% python3 -q
>>> import numpy as np
>>> import numpy.linalg as la
>>> np.set_printoptions(precision=3, suppress=True, linewidth=200)
>>> E = np.array([[1, 0, 0], [3, 1, 0], [1, 3, 1]])
>>> C2 = E.T @ E
>>> la.svd(E, compute_uv=False) ** 2
array([17.005,  4.983,  0.012])
>>> la.eigvalsh(C2)[::-1]
array([17.005,  4.983,  0.012])
>>> C2
array([[11,  6,  1],
       [ 6, 10,  3],
       [ 1,  3,  1]])
>>> C2.sum(axis=1)
array([18, 19,  5])
>>> C2[3]
Traceback (most recent call last):
  File "<python-input-9>", line 1, in <module>
    C2[3]
    ~~^^^
IndexError: index 3 is out of bounds for axis 0 with size 3
>>> la.matrix_rank(C2)
np.int64(3)
>>> C2.shape
(3, 3)
>>> C2 - C2[0]
array([[  0,   0,   0],
       [ -5,   4,   2],
       [-10,  -3,   0]])
>>> la.svd(C2, compute_uv=False)
array([17.005,  4.983,  0.012])
>>> np.round(la.norm(C2), 3)
np.float64(17.72)
>>> F = np.array([[0, 0, 1], [0, 1, 0], [1, 0, 0]])
>>> vec = np.array([2, 2, 2])
>>> F.T @ (F @ vec)
array([2, 2, 2])
>>> 3 - la.matrix_rank(F - np.eye(3), tol=1e-8)
np.int64(2)
>>> la.inv(F)
array([[0., 0., 1.],
       [0., 1., 0.],
       [1., 0., 0.]])
>>> np.sort(np.abs(np.degrees(np.angle(la.eigvals(F)))))
array([  0.,   0., 180.])
>>> round(la.det(F), 3)
np.float64(-1.0)
>>> w, V = la.eigh(F)
>>> la.eigvalsh(F @ F)
array([1., 1., 1.])
>>> np.round(V @ np.diag(w) @ V.T, 3) + 0
array([[0., 0., 1.],
       [0., 1., 0.],
       [1., 0., 0.]])
>>> np.unique(w.round(6) + 0, return_counts=True)[1]
array([1, 2])
>>> np.round(V.T @ F @ V, 3) + 0
array([[-1.,  0.,  0.],
       [ 0.,  1.,  0.],
       [ 0.,  0.,  1.]])
>>> w.sum(), np.trace(F)
(np.float64(1.0), np.int64(1))
>>> la.svd(F, compute_uv=False)
array([1., 1., 1.])
>>> la.eigvalsh(F + -3 * np.eye(3))
array([-4., -2., -2.])
>>> np.round(V.T @ V, 3) + 0
array([[1., 0., 0.],
       [0., 1., 0.],
       [0., 0., 1.]])
>>> F @ F
array([[1, 0, 0],
       [0, 1, 0],
       [0, 0, 1]])
>>> (F != 0).astype(int)
array([[0, 0, 1],
       [0, 1, 0],
       [1, 0, 0]])
>>> round(float(la.det(F)), 3)
-1.0
>>> f = np.array([8, -6, 6, 5]) + 0.5
>>> mat = np.eye(4) - 2 * np.outer(f, f) / (f @ f)
>>> mat
array([[ 0.174,  0.534, -0.631, -0.534],
       [ 0.534,  0.654,  0.409,  0.346],
       [-0.631,  0.409,  0.517, -0.409],
       [-0.534,  0.346, -0.409,  0.654]])
>>> # symmetric, so the eigenvalues are real
>>> f = np.array([1, 2, 0, 4])
>>> out = mat + np.outer(f, np.eye(4)[3])
>>> la.matrix_rank(out - mat)
np.int64(1)
>>> blk = np.stack([mat, 4 * mat, mat[::-1]])
>>> (blk @ mat.T).shape
(3, 4, 4)
>>> la.norm(blk, axis=(1, 2))
array([2., 8., 2.])
>>> blk.shape
(3, 4, 4)
>>> np.round(np.einsum("bij,cij->bc", blk, blk), 3) + 0
array([[ 4., 16.,  0.],
       [16., 64.,  0.],
       [ 0.,  0.,  4.]])
>>> X = np.loadtxt("data.csv", delimiter=",")
>>> X
array([[6., 1., 1.],
       [1., 6., 1.],
       [1., 1., 6.]])
>>> w, V = la.eigh(X)
>>> la.eigvalsh(X + 2 * np.eye(3))
array([ 7.,  7., 10.])
>>> la.eigvalsh(X @ X)
array([25., 25., 64.])
>>> np.unique(w.round(6) + 0, return_counts=True)[1]
array([2, 1])
>>> (w > 1e-8).sum(), (w < -1e-8).sum()
(np.int64(3), np.int64(0))
>>> la.svd(X, compute_uv=False)
array([8., 5., 5.])
>>> round(w.sum(), 3), np.trace(X)
(np.float64(18.0), np.float64(18.0))
>>> V @ np.diag(w) @ V.T
array([[6., 1., 1.],
       [1., 6., 1.],
       [1., 1., 6.]])
>>> f, g = X[1], X[0]
>>> f @ f
np.float64(38.0)
>>> pr = (f @ g) / (f @ f) * f
>>> la.matrix_rank(np.outer(f, g))
np.int64(1)
>>> np.round(la.norm(f + g) ** 2 + la.norm(f - g) ** 2, 3)
np.float64(152.0)
>>> g - pr
array([ 5.658, -1.053,  0.658])
>>> round((g - pr) @ f, 3)
np.float64(-0.0)
>>> np.outer(f, g)
array([[ 6.,  1.,  1.],
       [36.,  6.,  6.],
       [ 6.,  1.,  1.]])
